$ python -q
>>> import numpy as np
>>> np.set_printoptions(precision=3, suppress=True, linewidth=100, floatmode="fixed")
>>> M2 = np.array([[3, -3, -3, 0, 3],
...     [-2, -3, -1, 0, -2],
...     [-2, 3, 0, -2, -1],
...     [-3, 2, 2, 0, -3]])
>>> M = M2.T @ M2
>>> M
array([[ 26, -15, -13,   4,  24],
       [-15,  31,  16,  -6, -12],
       [-13,  16,  14,   0, -13],
       [  4,  -6,   0,   4,   2],
       [ 24, -12, -13,   2,  23]])
>>> # symmetric, so the eigenvalues are real
>>> U, sig, vt = np.linalg.svd(M)
>>> sig.round(3) + 0
array([71.672, 19.682,  6.611,  0.035,  0.000])
>>> M2 = U[:, :4] @ np.diag(sig[:4]) @ vt[:4]
>>> round(float(np.linalg.norm(M - M2, 2)), 3), round(sig[4], 3)
(0.0, np.float64(0.0))
>>> np.linalg.matrix_rank(M, rtol=0.05)
np.int64(3)
>>> M2.round(3) + 0
array([[ 26.000, -15.000, -13.000,   4.000,  24.000],
       [-15.000,  31.000,  16.000,  -6.000, -12.000],
       [-13.000,  16.000,  14.000,   0.000, -13.000],
       [  4.000,  -6.000,   0.000,   4.000,   2.000],
       [ 24.000, -12.000, -13.000,   2.000,  23.000]])
>>> np.round(np.linalg.norm(M - M2) / np.linalg.norm(M), 3)
np.float64(0.0)
>>> round(float(np.abs(M - M2).max()), 3)
0.0
>>> evals, evecs = np.linalg.eigh(M)
>>> np.round(evecs.T @ evecs, 3) + 0
array([[1.000, 0.000, 0.000, 0.000, 0.000],
       [0.000, 1.000, 0.000, 0.000, 0.000],
       [0.000, 0.000, 1.000, 0.000, 0.000],
       [0.000, 0.000, 0.000, 1.000, 0.000],
       [0.000, 0.000, 0.000, 0.000, 1.000]])
>>> np.round(evecs @ np.diag(evals) @ evecs.T, 3) + 0
array([[ 26.000, -15.000, -13.000,   4.000,  24.000],
       [-15.000,  31.000,  16.000,  -6.000, -12.000],
       [-13.000,  16.000,  14.000,   0.000, -13.000],
       [  4.000,  -6.000,   0.000,   4.000,   2.000],
       [ 24.000, -12.000, -13.000,   2.000,  23.000]])
>>> evals.round(3) + 0
array([ 0.000,  0.035,  6.611, 19.682, 71.672])
>>> round(evals.sum(), 3), np.trace(M)
(np.float64(98.0), np.int64(98))
>>> np.abs(evecs[:, -1])
array([0.557, 0.521, 0.385, 0.094, 0.510])
>>> P = np.triu(np.array([[0, 2, 0, 1, 1],
...     [2, 1, 2, 2, 1],
...     [2, 1, 2, 2, 0],
...     [2, 0, 2, 0, 1],
...     [2, 2, 0, 1, 2]]), 1) + np.eye(5)
>>> M2 = P @ M @ np.linalg.inv(P)
>>> M2
array([[  24.000,  -19.000,   44.000,  -76.000,   96.000],
       [  -9.000,   57.000,  -83.000,   65.000, -124.000],
       [  -5.000,   14.000,  -14.000,   13.000,  -31.000],
       [  28.000,  -74.000,  135.000, -144.000,  215.000],
       [  24.000,  -60.000,  107.000, -116.000,  175.000]])
>>> np.linalg.matrix_rank(M2)
np.int64(4)
>>> J = np.loadtxt("w.csv", delimiter=",")
>>> J
array([[  5.074,   1.766,   0.000],
       [  1.858,  -2.523,   0.000],
       [  1.721,  -2.706,   0.000],
       [  2.874,  -1.168,   0.000],
       [  5.271,   2.028,   0.000],
       [  4.457,   0.943,   0.000],
       [ -1.573,  -7.097,   0.000],
       [  4.383,   0.844,   0.000],
       [  2.649,  -1.468,   0.000],
       [  5.096,   1.794,   0.000],
       [  5.556,   2.408,   0.000],
       [  3.550,  -0.267,   0.000],
       [  6.871,   4.162,   0.000],
       [ -4.500, -11.000,   0.000],
       [  6.506,   3.674,   0.000],
       [  6.933,   4.245,   0.000],
       [  2.720,  -1.374,   0.000],
       [  1.680,  -2.759,   0.000],
       [  4.234,   0.645,   0.000],
       [  6.182,   3.243,   0.000],
       [ -2.866,  -8.822,   0.000],
       [  3.440,  -0.413,   0.000],
       [ -1.424,  -6.898,   0.000]])
>>> U, sig, vt = np.linalg.svd(J)
>>> evecs = vt[:(sig > 1e-8).sum()]
>>> rng = np.random.default_rng(4154)
>>> x0 = J[1] + 2 * J[20] + rng.integers(2) * np.eye(3)[0]
>>> x0
array([ -2.874, -20.167,   0.000])
>>> round(float(np.linalg.norm(x0 - evecs.T @ evecs @ x0)), 3)
0.0
>>> np.allclose(evecs.T @ evecs @ x0, x0)
True
>>> np.diag(evecs.T @ evecs)
array([1.000, 1.000, 0.000])
>>> np.linalg.matrix_rank(np.vstack([J, x0]))
np.int64(2)
